In [1]: import numpy as np

In [2]: import numpy.linalg as la

In [3]: np.set_printoptions(suppress=True, linewidth=140)

In [4]: tidy = lambda a: np.round(a, 2) + 0

In [5]: A = np.array([[-4, -2, 4, 5, -1, -2],
   ...:     [2, 1, 1, 5, 5, 5],
   ...:     [2, 3, 5, 0, 1, -4],
   ...:     [2, 4, 1, -1, -1, 4],
   ...:     [-3, -4, -5, -3, 3, -3],
   ...:     [5, -1, 5, -1, -4, -3]])

In [6]: def softmax(z):
   ...:     e = np.exp(z - z.max(axis=-1, keepdims=True))
   ...:     return e / e.sum(axis=-1, keepdims=True)
   ...: 

In [7]: tidy(softmax(A).sum(axis=1))
Out[7]: array([1., 1., 1., 1., 1., 1.])

In [8]: tidy(softmax(10 * A[4]))
Out[8]: array([0., 0., 0., 0., 1., 0.])

In [9]: scores = A @ A.T / np.sqrt(6)

In [10]: tidy(softmax(scores))
Out[10]: 
array([[1., 0., 0., 0., 0., 0.],
       [0., 1., 0., 0., 0., 0.],
       [0., 0., 1., 0., 0., 0.],
       [0., 0., 0., 1., 0., 0.],
       [0., 0., 0., 0., 1., 0.],
       [0., 0., 0., 0., 0., 1.]])

In [11]: f, r1 = A[2], A[5]

In [12]: f @ f
Out[12]: np.int64(55)

In [13]: p = (f @ r1) / (f @ f) * f

In [14]: la.matrix_rank(np.outer(f, r1))
Out[14]: np.int64(1)

In [15]: np.outer(f, r1)
Out[15]: 
array([[ 10,  -2,  10,  -2,  -8,  -6],
       [ 15,  -3,  15,  -3, -12,  -9],
       [ 25,  -5,  25,  -5, -20, -15],
       [  0,   0,   0,   0,   0,   0],
       [  5,  -1,   5,  -1,  -4,  -3],
       [-20,   4, -20,   4,  16,  12]])

In [16]: tidy(la.norm(f + r1) ** 2 + la.norm(f - r1) ** 2)
Out[16]: np.float64(264.0)

In [17]: vec = np.array([2, -2, 1, -2, 2, -1])

In [18]: y = A @ vec

In [19]: y
Out[19]: array([-10,  -2,   9,  -7,  12,  14])

In [20]: tidy(la.solve(A, A[:, 4]))
Out[20]: array([0., 0., 0., 0., 1., 0.])

In [21]: tidy(la.solve(A.T, A[5]))
Out[21]: array([0., 0., 0., 0., 0., 1.])

In [22]: arr = np.loadtxt("dump.csv", delimiter=",")

In [23]: tidy(arr)
Out[23]: 
array([[  5.61,  -8.5 , -11.43,   2.66,   6.79,   9.31,  -5.07],
       [  8.84,   5.43,  -5.65,   8.77, -11.62,   1.5 ,   6.8 ],
       [-10.43,  -1.55,   9.86,  -9.17,   7.95,  -5.17,  -4.2 ],
       [  9.1 ,  -5.12, -12.86,   6.42,   0.75,   9.05,  -1.43],
       [  3.56,  -9.43,  -9.91,   0.71,   9.09,   8.74,  -6.39],
       [ -2.61,   9.7 ,   9.1 ,   0.15,  -9.97,  -8.36,   6.87],
       [  6.82,   7.6 ,  -2.11,   7.59, -13.01,  -1.23,   7.92],
       [  6.73,   7.68,  -1.97,   7.54, -13.04,  -1.34,   7.95],
       [ -8.77,  -5.53,   5.51,  -8.74,  11.7 ,  -1.39,  -6.85],
       [  1.42,  -9.91,  -7.99,  -1.21,  10.92,   7.79,  -7.38],
       [  1.4 ,   9.9 ,   5.04,   3.59, -12.56,  -6.09,   8.18],
       [ -9.95,  -3.31,   8.2 ,  -9.19,   9.76,  -3.65,  -5.44],
       [  8.35,   6.08,  -4.71,   8.52, -12.11,   0.75,   7.17],
       [ -1.94,   9.83,   8.48,   0.75, -10.53,  -8.05,   7.17],
       [ 10.56,   0.17, -10.91,   8.94,  -6.38,   6.22,   3.15],
       [  9.34,   4.63,  -6.7 ,   9.  , -10.96,   2.36,   6.31],
       [ -7.69,  -6.82,   3.53,  -8.14,  12.59,   0.16,  -7.56],
       [ -7.81,  -6.7 ,   3.74,  -8.21,  12.52,   0.01,  -7.5 ],
       [ -9.89,   3.56,  12.65,  -7.47,   1.57,  -8.43,  -0.03],
       [  4.01,  -9.27, -10.27,   1.13,   8.64,   8.89,  -6.14],
       [ -3.9 ,   9.31,  10.19,  -1.03,  -8.75,  -8.86,   6.2 ],
       [  0.5 ,   9.98,   6.04,   2.85, -12.13,  -6.69,   7.99],
       [  1.01,   9.94,   5.48,   3.27, -12.38,  -6.36,   8.1 ],
       [  5.05,  -8.8 , -11.05,   2.12,   7.48,   9.19,  -5.48],
       [ -6.9 ,  -7.54,   2.24,  -7.65,  12.98,   1.14,  -7.89],
       [ -1.43,  -9.9 ,  -5.01,  -3.61,  12.57,   6.07,  -8.18],
       [  2.25,   9.76,   4.06,   4.27, -12.89,  -5.48,   8.31],
       [-10.56,  -0.36,  10.77,  -8.99,   6.61,  -6.08,  -3.3 ],
       [ -8.39,   6.11,  12.77,  -5.59,  -2.34,  -9.31,   2.41],
       [  1.52,  -9.9 ,  -8.09,  -1.13,  10.85,   7.84,  -7.34],
       [ -0.43,   9.99,   7.01,   2.06, -11.59,  -7.25,   7.72]])

In [24]: # rank 2

In [25]: [round(float(x), 2) for x in la.svd(arr, compute_uv=False)[:3]]
Out[25]: [87.22, 69.23, 0.0]

In [26]: la.cond(arr) > 100
Out[26]: np.True_

In [27]: Xc = arr - arr.mean(axis=1)
---------------------------------------------------------------------------
ValueError                                Traceback (most recent call last)
Cell In[27], line 1
----> 1 Xc = arr - arr.mean(axis=1)

ValueError: operands could not be broadcast together with shapes (31,7) (31,) 

In [28]: Xc = arr - arr.mean(axis=0)

In [29]: left, sigma, vt = la.svd(Xc, full_matrices=False)

In [30]: np.searchsorted(np.cumsum(sigma ** 2) / (sigma ** 2).sum(), 0.9) + 1
Out[30]: np.int64(2)

In [31]: np.abs(left[:, 0]).argmax()
Out[31]: np.int64(25)

In [32]: tidy((sigma ** 2).sum() ** 2 / (sigma ** 4).sum())
Out[32]: np.float64(1.9)

In [33]: np.abs(vt[0]).argmax()
Out[33]: np.int64(4)

In [34]: (np.sign(left[:, 0]) == np.sign(left[0, 0])).astype(int)
Out[34]: array([1, 0, 1, 1, 1, 0, 0, 0, 1, 1, 0, 1, 0, 0, 0, 0, 1, 1, 0, 1, 0, 0, 0, 1, 1, 1, 0, 1, 0, 1, 0])

In [35]: m1 = np.loadtxt("out3.csv", delimiter=",")

In [36]: m1
Out[36]: 
array([[-1.4,  0.2,  0.9, -0.3,  1.2],
       [ 1.6, -0.1,  0.5, -0.1, -0.7],
       [ 1.5,  0.8, -0.9, -0.9,  1.7],
       [ 0.9, -0.6, -0.9,  0.9, -1.2],
       [-1.6,  1. , -0.3, -0.2, -0.4],
       [ 0.9, -0.2, -0.5,  0.7,  0.7],
       [ 0.3,  0.7,  0.1,  0.4, -0.9],
       [-1. , -0.2,  0.6,  0.7, -0.1],
       [ 0.9,  0.1,  1. ,  1.6,  0.9],
       [-0.7, -0.1, -1.9, -1.8, -0.2],
       [-1.7,  0.6,  0. ,  0.2,  0.1],
       [ 0. ,  0.6, -0.6,  1.5, -0.1],
       [-0.3,  6.6, -2.4,  3. , -0.3],
       [-0.8, -0.4,  0. ,  0.9,  0.9],
       [ 0.5,  0.5, -0.6,  0.8, -1.2],
       [ 0. ,  1.4,  0.5, -0.3,  1. ],
       [-0.4, -1. ,  1.2,  0.4, -0.6],
       [-0.3,  1.3,  0.4, -0.1,  0.1],
       [-0.6,  0.9,  1.2, -0.9,  0.4],
       [ 0.1, -1.4, -0.4, -0.9, -0.9],
       [-1.1, -0.1,  0.9, -0.8, -0.7],
       [-0.4, -0.6,  1.2, -2.6, -0.1],
       [ 0.5,  1.2,  0. , -0.6,  1.6],
       [ 1. ,  0.1,  0.8, -1.3,  0. ],
       [ 1.4,  1.7,  0.9, -0.7, -1.3]])

In [37]: Xc = m1 - m1.mean(axis=0)

In [38]: V = la.svd(Xc)[2][:1]

In [39]: other = Xc - Xc @ V.T @ V

In [40]: tidy(np.cov(Xc @ V.T, rowvar=False))
Out[40]: np.float64(2.95)

In [41]: tidy((Xc @ V.T).std(axis=0))
Out[41]: array([1.68])

In [42]: tidy(np.diag(V.T @ V))
Out[42]: array([0.  , 0.64, 0.12, 0.24, 0.  ])

In [43]: la.norm(other, axis=1).round(6).argmax()
Out[43]: np.int64(9)
